In [1]: import numpy as np

In [2]: np.set_printoptions(precision=2, suppress=True, linewidth=160)

In [3]: def tidy(a):
   ...:     return np.round(a, 2) + 0
   ...: 

In [4]: M = np.array([[0, 1, 0, 1, 0],
   ...:     [1, 0, 4, 1, 0],
   ...:     [0, 4, 4, 3, 2],
   ...:     [1, 1, 3, 4, 4],
   ...:     [0, 0, 2, 4, 2]])

In [5]: r0 = np.array([-7, 0, -6])

In [6]: np.convolve(M[3], r0)
Out[6]: array([ -7,  -7, -27, -34, -46, -24, -24])

In [7]: np.cross(M[3, :3], M[1, :3])
Out[7]: array([ 4, -1, -1])

In [8]: np.correlate(M[3], M[1], "full")
Out[8]: array([ 0,  1,  5,  7, 17, 21, 19,  4,  4])

In [9]: rng = np.random.default_rng(687)

In [10]: idx = rng.permutation(5)

In [11]: M2 = M[:, idx] * rng.choice([-1, 1], 5)

In [12]: print(M2)
[[ 0  1 -1  0  0]
 [ 1  1  0  0 -4]
 [ 0  3 -4  2 -4]
 [ 1  4 -1  4 -3]
 [ 0  4  0  2 -2]]

In [13]: U, _, vt = np.linalg.svd(M.T @ M2)

In [14]: tidy(U @ vt)
Out[14]: 
array([[ 1.,  0.,  0.,  0.,  0.],
       [ 0.,  0., -1.,  0.,  0.],
       [ 0.,  0.,  0.,  0., -1.],
       [ 0.,  1.,  0.,  0.,  0.],
       [ 0.,  0.,  0.,  1.,  0.]])

In [15]: arr = np.load("x.npy")

In [16]: arr
Out[16]: 
array([[-1.08, -1.97,  3.8 ,  1.36,  0.17,  0.69,  0.18, -1.01, -1.38,  0.31, -0.34],
       [ 1.49, -3.22,  0.48,  0.9 , -1.22, -1.45, -1.5 , -1.69, -0.43,  0.85,  1.33],
       [-0.87, -1.28, -3.08, -0.61, -2.62, -1.12,  2.11,  0.42, -0.08, -0.02, -0.05],
       [ 1.38,  2.47, -2.17, -0.21,  0.56,  0.92,  0.86, -1.71,  1.74,  2.09, -0.13],
       [ 0.65, -1.67,  0.31, -1.67,  0.36,  1.86, -3.26,  0.92,  0.35, -1.94, -0.12],
       [-2.12, -0.15,  1.59, -0.82, -2.33, -0.99, -0.14, -0.83,  0.81,  2.54,  1.75],
       [ 0.67,  0.81,  2.06, -0.29, -1.98, -2.13, -0.65,  1.77,  0.37,  1.51,  2.26],
       [-3.34,  0.21,  0.03, -0.44, -1.94, -1.45, -0.19, -0.66,  2.08,  1.06, -1.36],
       [-2.  ,  2.64,  0.54,  2.44, -1.01, -2.08, -0.92, -0.17, -0.55, -1.03, -0.4 ],
       [ 1.26,  1.94, -0.84,  0.75,  0.85,  1.73,  1.31, -0.85, -3.01, -0.23,  1.76],
       [ 1.09,  0.47,  2.01, -0.09,  1.34, -1.14,  0.8 , -0.31, -0.2 , -0.46, -3.93],
       [ 2.46, -0.4 , -0.56, -1.35, -2.36, -1.58,  0.17, -0.96,  0.42, -2.35, -1.39],
       [ 2.61, -1.  , -1.2 ,  2.06,  1.46, -0.12, -1.19,  1.15, -1.84, -1.66,  0.68],
       [ 0.37,  1.37,  0.  ,  1.98,  2.09,  1.07, -1.57,  1.41, -0.7 , -0.53, -2.89],
       [ 0.75,  2.01, -1.57, -1.38, -1.14, -0.83, -0.26, -1.19,  2.73, -2.06, -0.91],
       [-1.36,  0.72,  1.09, -1.42,  0.92,  2.81,  0.31, -2.46, -0.51, -2.03, -0.39],
       [ 1.36, -0.55, -0.27, -0.51,  1.09,  0.08,  0.78, -4.09,  0.41,  1.68,  1.01],
       [ 0.79,  2.54, -0.47, -3.38, -1.13,  0.06,  1.42,  0.91, -1.26,  0.58, -0.53],
       [ 0.27,  1.3 , -0.28,  0.46, -2.54,  0.17,  0.43, -0.97, -2.24,  2.64, -1.84],
       [-0.23, -3.75,  0.63, -2.44,  0.91, -0.48,  1.8 , -0.32,  0.04,  0.25, -0.25],
       [ 0.58,  0.43,  1.66,  1.29,  0.37,  0.86, -2.09,  0.42, -0.4 , -0.22,  3.8 ],
       [-1.39,  1.  , -1.24,  0.89,  1.  ,  0.16, -1.86, -0.91,  1.06,  2.44,  2.71],
       [ 0.02, -2.1 ,  1.52, -1.88, -1.68, -2.37, -0.42, -2.11,  1.28, -0.04, -0.09],
       [-1.58,  0.59,  1.49,  1.5 , -1.98, -0.87, -1.16, -2.15,  0.9 , -2.06,  1.39],
       [-0.66,  0.05, -0.33,  0.06,  0.31,  2.07, -3.1 ,  1.6 ,  1.72,  1.34,  1.78],
       [ 0.77,  1.96,  1.08,  0.49,  1.35,  0.4 ,  2.64, -0.6 , -2.79, -0.45, -1.36],
       [ 0.44, -1.5 ,  1.57,  2.03,  0.35, -0.29,  3.05,  0.27,  1.54,  0.1 ,  2.01],
       [ 0.72,  0.06,  3.09,  0.91,  0.4 ,  0.37, -1.9 ,  0.62,  0.61,  3.02,  0.58],
       [ 0.44,  0.6 , -0.36,  1.23, -1.72, -1.54,  1.96, -1.8 ,  2.88,  0.78, -1.22],
       [ 0.62, -0.97,  0.43,  2.39,  3.27, -1.32,  0.15,  1.81, -0.28, -1.01,  0.96],
       [ 0.54,  0.26,  1.21,  1.97, -1.  ,  2.33, -2.88,  1.25, -0.16, -1.61, -0.63]])

In [17]: proj = arr @ np.linalg.solve(arr.T @ arr, arr.T)

In [18]: tidy(np.diag(proj))
Out[18]: 
array([0.33, 0.4 , 0.39, 0.36, 0.3 , 0.23, 0.43, 0.29, 0.42, 0.33, 0.37, 0.34, 0.31, 0.29, 0.34, 0.44, 0.41, 0.39, 0.47, 0.31, 0.27, 0.35, 0.28, 0.37, 0.28,
       0.27, 0.55, 0.35, 0.38, 0.35, 0.41])

In [19]: tidy(proj @ arr[:, 7])
Out[19]: 
array([-1.01, -1.69,  0.42, -1.71,  0.92, -0.83,  1.77, -0.66, -0.17, -0.85, -0.31, -0.96,  1.15,  1.41, -1.19, -2.46, -4.09,  0.91, -0.97, -0.32,  0.42,
       -0.91, -2.11, -2.15,  1.6 , -0.6 ,  0.27,  0.62, -1.8 ,  1.81,  1.25])

In [20]: print(tidy(np.linalg.eigvalsh(proj)))
[0. 0. 0. 0. 0. 0. 0. 0. 0. 0. 0. 0. 0. 0. 0. 0. 0. 0. 0. 0. 1. 1. 1. 1. 1. 1. 1. 1. 1. 1. 1.]

In [21]: np.linalg.matrix_rank(np.eye(31) - proj)
Out[21]: np.int64(20)
